>>> import numpy as np
>>> import numpy.linalg as la
>>> np.set_printoptions(precision=1, suppress=True, linewidth=160)
>>> feats = np.loadtxt("m.csv", delimiter=",")
>>> print(feats)
[[ 0.  2.  0. -3. -2.  2.  3.  0. -3.  1. -1. -2.  3.  3.  0.]
 [ 0.  0.  3.  3.  0. -2.  1.  3.  1.  2. -3.  2.  0.  2.  2.]
 [ 0.  0.  0.  0. -2. -1. -2. -3.  2.  3.  1.  3. -3.  0.  2.]
 [ 0.  0.  0.  0. -2.  1. -3.  2. -3.  0. -1. -3.  3.  1. -1.]
 [ 0.  0.  0.  0.  0.  1. -2.  2.  0.  1. -2.  3. -1.  3. -2.]
 [ 0.  0.  0.  0.  0.  0.  2. -2.  2.  0. -1. -2. -2. -1.  3.]
 [ 0.  0.  0.  0.  0.  0.  0.  2. -2. -1.  2. -1. -2.  1. -3.]
 [ 0.  0.  0.  0.  0.  0.  0.  0.  1. -2.  2. -3.  3. -2. -2.]
 [ 0.  0.  0.  0.  0.  0.  0.  0.  0. -2.  1. -2. -3. -1.  3.]
 [ 0.  0.  0.  0.  0.  0.  0.  0.  0.  0. -3.  2.  1.  3. -3.]
 [ 0.  0.  0.  0.  0.  0.  0.  0.  0.  0.  0.  3.  0.  2.  2.]
 [ 0.  0.  0.  0.  0.  0.  0.  0.  0.  0.  0.  0.  3.  1. -3.]
 [ 0.  0.  0.  0.  0.  0.  0.  0.  0.  0.  0.  0.  0.  3. -2.]
 [ 0.  0.  0.  0.  0.  0.  0.  0.  0.  0.  0.  0.  0.  0. -3.]
 [ 0.  0.  0.  0.  0.  0.  0.  0.  0.  0.  0.  0.  0.  0.  0.]]
>>> rank = la.matrix_rank(feats)
>>> print(rank)
13
>>> null = la.svd(feats)[2][rank:].T
>>> print([int(la.matrix_rank(np.delete(feats, i, axis=0))) for i in range(15)])
[12, 12, 13, 13, 13, 13, 13, 13, 13, 13, 13, 13, 13, 13, 13]
>>> print([int(la.matrix_rank(feats[:i])) for i in range(1, len(feats) + 1)])
[1, 2, 3, 4, 5, 6, 7, 8, 9, 10, 11, 12, 13, 13, 13]
>>> print(np.allclose(feats, feats.T))
False
>>> print(round(np.abs(la.eigvals(feats)).max(), 1))
0.0
>>> print(np.trace(feats))
0.0
>>> print(np.allclose(feats @ feats.T, feats.T @ feats))
False
>>> la.determinant(feats)
Traceback (most recent call last):
  File "<python-input-14>", line 1, in <module>
    la.determinant(feats)
    ^^^^^^^^^^^^^^
AttributeError: module 'numpy.linalg' has no attribute 'determinant'
>>> print(np.sort(la.eigvals(feats)))
[0. 0. 0. 0. 0. 0. 0. 0. 0. 0. 0. 0. 0. 0. 0.]
>>> print(np.prod(np.diag(feats)), np.round(la.det(feats), 1))
0.0 0.0
>>> print(la.matrix_rank(feats, rtol=0.1))
10
>>> print(np.argsort(-la.norm(feats, axis=0).round(6), kind="stable")[:3])
[14 11 12]
>>> print(round(la.norm(feats, 2) / la.norm(feats), 1))
0.6
>>> print(la.cond(feats) > 100)
True
>>> x0 = np.array([-1, 1, -2, -2, -2, -2, -1, 0, 2, 2, -1, -3, 2, 3, 1])
>>> print((feats @ x0).argmax())
0
>>> K = np.load("dump.npy")
>>> print(K)
[[  0.    0.1  14.    1.9   0.2   0.6  -1.3]
 [ -0.5  -0.5  -8.    1.3   1.8  -1.5   2.2]
 [  0.9  -0.3   4.   -0.3   1.    0.6   1.3]
 [  0.6  -1.5  14.    0.7   0.    1.3   1.1]
 [  0.4   0.4 -50.    1.9  -0.7   1.5  -1.5]
 [ -0.2  -0.5  -4.   -0.1  -0.6   0.1  -1. ]
 [ -0.8  -2.2 -16.    0.3  -1.6  -1.8   1.5]
 [  1.9   1.4  50.    1.8   2.7   0.1  -1.7]
 [ -0.7   0.7   4.    0.   -1.4   1.   -0.6]
 [ -1.6   0.8  18.   -0.1   0.7  -0.9  -1.7]
 [  0.7  -0.6   6.    0.7  -0.6   0.9  -1.5]]
>>> x0 = np.array([6, -8, -8, -8, 2, -1, -9])
>>> target = K @ x0
>>> c, lr = np.zeros(7), 1 / la.norm(K, 2) ** 2
>>> for i in range(10):
...     c -= lr * K.T @ (K @ c - target)
...     if i % 2 == 0: print(i, round(la.norm(K @ c - target), 1))
... 
0 31.6
2 31.4
4 31.3
6 31.2
8 31.1
>>> print(np.round(la.cond(K), 1))
70.3
